$ python3 -q
>>> import numpy as np
>>> np.set_printoptions(precision=2, suppress=True, linewidth=100, legacy="1.25")
>>> tidy = lambda a: np.round(a, 2) + 0
>>> data = np.array([[-51.77, -29.1, 10.95],
...     [-49.66, -29.92, 9.24],
...     [-50.93, -28.68, 9.5],
...     [-49.49, -30.81, 9.62],
...     [-50.7, -30.61, 12.29],
...     [-51.68, -31.14, 8.46],
...     [-50.15, -29.21, 9.16],
...     [-49.06, -30.45, 10.84],
...     [-48.86, -29.87, 9.75],
...     [-50.91, -29.74, 9.95],
...     [-50.48, -32.02, 10.06],
...     [-49.87, -29.48, 10.04],
...     [-48.36, -32.35, 10.53],
...     [-50.4, -30.37, 10.71],
...     [-49.42, -29.77, 9.39]])
>>> z = data[:, 2] > np.median(data[:, 2])
>>> f = data[z].mean(axis=0) - data[~z].mean(axis=0)
>>> print(np.argsort(-np.abs(f).round(6), kind="stable"))
[2 1 0]
>>> f = np.array([5, 4, 3, 3])
>>> v = np.array([3, 1, -5, 4])
>>> m1 = np.outer(f, v)
>>> m1
array([[ 15,   5, -25,  20],
       [ 12,   4, -20,  16],
       [  9,   3, -15,  12],
       [  9,   3, -15,  12]])
>>> rank = np.linalg.matrix_rank(m1)
>>> rank
1
>>> null = np.linalg.svd(m1)[2][rank:].T
>>> [int(np.linalg.matrix_rank(m1[:, :j + 1])) for j in range(4)]
[1, 1, 1, 1]
>>> tidy(m1 @ null)
array([[0., 0., 0.],
       [0., 0., 0.],
       [0., 0., 0.],
       [0., 0., 0.]])
>>> np.allclose(m1 @ null, 0)
True
>>> [int(np.linalg.matrix_rank(m1[:i])) for i in range(1, len(m1) + 1)]
[1, 1, 1, 1]
>>> [int(np.linalg.matrix_rank(np.delete(m1, i, axis=0))) for i in range(4)]
[1, 1, 1, 1]
>>> th = np.radians(180)
>>> Rm = np.eye(4)
>>> Rm[2, 2] = Rm[1, 1] = np.cos(th)
>>> Rm[2, 1], Rm[1, 2] = -np.sin(th), np.sin(th)
>>> tidy(Rm)
array([[ 1.,  0.,  0.,  0.],
       [ 0., -1.,  0.,  0.],
       [ 0.,  0., -1.,  0.],
       [ 0.,  0.,  0.,  1.]])
>>> A2 = m1 @ Rm.T
>>> tidy(np.linalg.svd(m1, compute_uv=False)), tidy(np.linalg.svd(A2, compute_uv=False))
(array([54.85,  0.  ,  0.  ,  0.  ]), array([54.85,  0.  ,  0.  ,  0.  ]))
>>> np.allclose(np.linalg.norm(m1, axis=1), np.linalg.norm(A2, axis=1))
True
>>> print(np.allclose(m1 @ m1.T, A2 @ A2.T))
True
>>> tidy(A2)
array([[15., -5., 25., 20.],
       [12., -4., 20., 16.],
       [ 9., -3., 15., 12.],
       [ 9., -3., 15., 12.]])
>>> left, sv, Vh = np.linalg.svd(A2)
>>> vecs = Vh[:(sv > 1e-8).sum()]
>>> rng = np.random.default_rng(475)
>>> vec = A2[3] + -1 * A2[2] + rng.integers(2) * np.eye(4)[1]
>>> vec
array([0., 0., 0., 0.])
>>> np.allclose(vecs.T @ vecs @ vec, vec)
True
>>> feats = np.load("sample12.npy")
>>> feats
array([[2, 1, 1],
       [0, 1, 3],
       [0, 0, 2]])
>>> # triangular
>>> A2 = feats / np.sqrt((feats ** 2).mean(axis=1, keepdims=True))
>>> tidy(feats - feats.mean(axis=1, keepdims=True))
array([[ 0.67, -0.33, -0.33],
       [-1.33, -0.33,  1.67],
       [-0.67, -0.67,  1.33]])
>>> tidy(A2[2])
array([0.  , 0.  , 1.73])
>>> np.linalg.matrix_rank(A2) == np.linalg.matrix_rank(feats)
True
>>> proj = np.triu(np.array([[1, -2, 2], [1, 2, 1], [2, -2, -2]]), 1) + np.eye(3)
>>> A2 = proj @ feats @ np.linalg.inv(proj)
>>> np.linalg.matrix_rank(A2)
3
>>> A2
array([[ 2.,  3., -8.],
       [ 0.,  1.,  4.],
       [ 0.,  0.,  2.]])
>>> tidy(np.linalg.det(A2))
4.0
>>> proj @ feats - feats @ proj
array([[ 0.,  2., -7.],
       [ 0.,  0.,  1.],
       [ 0.,  0.,  0.]])
>>> def softmax(z):
...     e = np.exp(z - z.max(axis=-1, keepdims=True))
...     return e / e.sum(axis=-1, keepdims=True)
... 
>>> tidy(softmax(feats[2] + 4))
array([0.11, 0.11, 0.79])
>>> softmax(feats).sum(axis=1)
array([1., 1., 1.])
>>> tidy(softmax(10 * feats[2]))
array([0., 0., 1.])
>>> tidy(softmax(feats[2]))
array([0.11, 0.11, 0.79])
>>> scores = feats @ feats.T / np.sqrt(3)
>>> softmax(scores).round(6).argmax(axis=1)
array([0, 1, 1])
>>> A2 = np.array([[-3, -5], [-9, -5], [-3, -4]])
>>> np.einsum("ij->j", feats)
array([2, 2, 6])
>>> np.einsum("ij,ij->i", feats, feats)
array([ 6, 10,  4])
>>> np.linalg.matrix_rank(np.vstack([feats, A2.T]))
3
>>> np.vstack([feats, A2.T]).shape
(5, 3)
>>> t3 = np.stack([feats, -1 * feats, feats[::-1]])
>>> t3.shape
(3, 3, 3)
>>> (t3 @ feats.T).shape
(3, 3, 3)
>>> X = np.maximum(np.array([[5, 0],
...     [8, -4],
...     [-9, -3],
...     [0, -2],
...     [-7, 5],
...     [1, -9],
...     [-6, -7],
...     [-2, 0],
...     [1, 1],
...     [-1, 6],
...     [1, 8]]) @ np.array([[0, 1, 1], [-2, -3, -2]]) + np.array([1, 0, 1]), 0)
>>> X
array([[ 1,  5,  6],
       [ 9, 20, 17],
       [ 7,  0,  0],
       [ 5,  6,  5],
       [ 0,  0,  0],
       [19, 28, 20],
       [15, 15,  9],
       [ 1,  0,  0],
       [ 0,  0,  0],
       [ 0,  0,  0],
       [ 0,  0,  0]])
>>> vec = np.array([2, 2, -3])
>>> y = X @ vec
>>> b, lr = np.zeros(3), 1 / np.linalg.norm(X, 2) ** 2
>>> for i in range(60):
...     b -= lr * X.T @ (X @ b - y)
...     if i % 10 == 0: print(i, round(np.linalg.norm(X @ b - y), 2))
... 
0 26.02
10 19.16
20 14.41
30 11.19
40 9.08
50 7.74
>>> tidy(b)
array([ 2.28,  0.22, -0.85])
>>> tidy(np.linalg.cond(X))
25.0
>>> Q, vecs = np.linalg.qr(X[:, :1])[0], np.linalg.qr(X[:, 1:])[0]
>>> sv = np.linalg.svd(Q.T @ vecs, compute_uv=False)
>>> (sv > 0.9).sum()
1
>>> print(tidy(np.linalg.norm(Q @ Q.T - vecs @ vecs.T, 2)))
1.0
>>> f = np.array([2, 1])
>>> np.array([np.convolve(row, f, "same") for row in X])
array([[ 2, 11, 17],
       [18, 49, 54],
       [14,  7,  0],
       [10, 17, 16],
       [ 0,  0,  0],
       [38, 75, 68],
       [30, 45, 33],
       [ 2,  1,  0],
       [ 0,  0,  0],
       [ 0,  0,  0],
       [ 0,  0,  0]])
>>> np.polyval(f, X[6])
array([31, 31, 19])
>>> print(np.correlate(X[6], X[0], "full"))
[ 90 165 144  60   9]
>>> np.cross(X[6, :3], X[0, :3])
array([ 45, -81,  60])
>>> left, sv, Vh = np.linalg.svd(m1)
>>> vecs = Vh[:(sv > 1e-8).sum()]
>>> vec = m1[3] + 2 * m1[0] + rng.integers(2) * np.eye(4)[2]
>>> print(vec)
[ 39.  13. -65.  52.]
>>> np.linalg.matrix_rank(np.vstack([m1, vec]))
1
>>> W0 = np.load("a.npy")
>>> W0
array([[-3, -2, -1,  0],
       [ 1,  2,  3,  4],
       [ 5,  6,  7,  8]])
>>> left, sv, Vh = np.linalg.svd(W0)
>>> tidy(sv)
array([14.45,  3.03,  0.  ])
>>> A2 = left[:, :2] @ np.diag(sv[:2]) @ Vh[:2]
>>> print(tidy(np.linalg.norm(W0 - A2) / np.linalg.norm(W0)))
0.0
>>> print(np.linalg.matrix_rank(A2))
2
>>> Ac = data - data.mean(axis=0)
>>> vecs = np.linalg.svd(Ac)[2][:1]
>>> A2 = Ac - Ac @ vecs.T @ vecs
>>> tidy(np.linalg.norm(A2) / np.linalg.norm(Ac))
0.73
>>> np.linalg.norm(A2, axis=1).round(6).argmax()
4
>>> tidy((Ac @ vecs.T).std(axis=0))
array([1.14])
>>> rank = np.linalg.matrix_rank(W0)
>>> print(rank)
2
>>> null = np.linalg.svd(W0)[2][rank:].T
>>> null.shape
(4, 2)
>>> C2 = W0.T @ W0
>>> (W0 @ W0.T).shape
(3, 3)
>>> tidy(np.linalg.svd(W0, compute_uv=False) ** 2)
array([208.8,   9.2,   0. ])
>>> np.allclose(C2, C2.T)
True
>>> tidy(np.linalg.eigvalsh(C2)[::-1])
array([208.8,   9.2,   0. ,   0. ])
>>> A2 = W0[0, 0] * W0[1:] - np.outer(W0[1:, 0], W0[0])
>>> A2
array([[  0,  -4,  -8, -12],
       [  0,  -8, -16, -24]])
>>> np.linalg.matrix_rank(A2), np.linalg.matrix_rank(W0)
(1, 2)
>>> np.flatnonzero(~A2.round(6).any(axis=1))
array([], dtype=int64)
>>> K = np.cumsum(np.array([[3, -4, 1],
...     [-1, 1, 5],
...     [4, -4, -1],
...     [-2, 3, 0],
...     [1, 5, -3],
...     [1, 3, -3],
...     [-4, 2, -5],
...     [-2, 5, -2],
...     [-5, -2, 5],
...     [3, 0, -2]]), axis=0)
>>> K
array([[ 3, -4,  1],
       [ 2, -3,  6],
       [ 6, -7,  5],
       [ 4, -4,  5],
       [ 5,  1,  2],
       [ 6,  4, -1],
       [ 2,  6, -6],
       [ 0, 11, -8],
       [-5,  9, -3],
       [-2,  9, -5]])
>>> vec = np.array([-3, 1, -1])
>>> y = K @ vec
>>> tidy(np.linalg.solve(K.T @ K, K.T @ y))
array([-3.,  1., -1.])
>>> print(tidy(np.linalg.pinv(K) @ K))
[[1. 0. 0.]
 [0. 1. 0.]
 [0. 0. 1.]]
>>> tidy(np.linalg.lstsq(K, y)[0])
array([-3.,  1., -1.])
>>> y
array([-14, -15, -30, -21, -16, -13,   6,  19,  27,  20])
>>> y = y + 0.1 * rng.normal(size=10)
>>> tidy(y)
array([-14.06, -14.86, -29.91, -20.96, -15.9 , -13.1 ,   6.05,  18.99,  27.03,  19.98])
>>> b, *_ = np.linalg.lstsq(K, y)
>>> tidy(b)
array([-3.  ,  1.01, -0.98])
>>> tidy(np.linalg.norm(y - K @ b))
0.19
>>> print(tidy(K.T @ (y - K @ b)))
[0. 0. 0.]
>>> b.round()
array([-3.,  1., -1.])
>>> [round(float(np.linalg.norm(np.linalg.solve(K.T @ K + lam * np.eye(3), K.T @ y))), 2) for lam in (0, 1, 10, 100)]
[3.31, 3.3, 3.15, 2.32]
>>> Ac = K - K.mean(axis=0)
>>> left, sv, Vh = np.linalg.svd(Ac, full_matrices=False)
>>> tidy(sv)
array([25.17,  8.01,  4.39])
>>> np.abs(left[:, 0]).argmax()
7
>>> np.abs(Vh[0]).argmax()
1
>>> tidy((sv ** 2).sum() ** 2 / (sv ** 4).sum())
1.27
>>> E = np.load("mat.npy")
>>> tidy(E)
array([[-0.4 , -0.32,  0.82],
       [ 0.04, -0.94, -0.3 ],
       [-0.84,  0.13, -0.22],
       [ 0.36,  0.04,  0.43]])
>>> tidy(E @ E.T)
array([[ 0.95,  0.04,  0.11,  0.19],
       [ 0.04,  0.97, -0.09, -0.15],
       [ 0.11, -0.09,  0.77, -0.4 ],
       [ 0.19, -0.15, -0.4 ,  0.32]])
>>> tidy(E.T @ E)
array([[1., 0., 0.],
       [0., 1., 0.],
       [0., 0., 1.]])
>>> tidy(np.linalg.pinv(E))
array([[-0.4 ,  0.04, -0.84,  0.36],
       [-0.32, -0.94,  0.13,  0.04],
       [ 0.82, -0.3 , -0.22,  0.43]])
>>> E @ E
Traceback (most recent call last):
  File "<python-input-138>", line 1, in <module>
    E @ E
    ~~^~~
ValueError: matmul: Input operand 1 has a mismatch in its core dimension 0, with gufunc signature (n?,k),(k,m?)->(n?,m?) (size 4 is different from 3)
>>> C2 = E.T @ E
>>> (E @ E.T).shape
(4, 4)
>>> tidy(np.diag(C2))
array([1., 1., 1.])
>>> tidy(np.linalg.svd(E, compute_uv=False) ** 2)
array([1., 1., 1.])
>>> tidy(np.linalg.eigvalsh(C2)[::-1])
array([1., 1., 1.])
>>> tidy(C2)
array([[1., 0., 0.],
       [0., 1., 0.],
       [0., 0., 1.]])
>>> np.linalg.matrix_rank(C2)
3
>>> np.allclose(C2, C2.T)
True
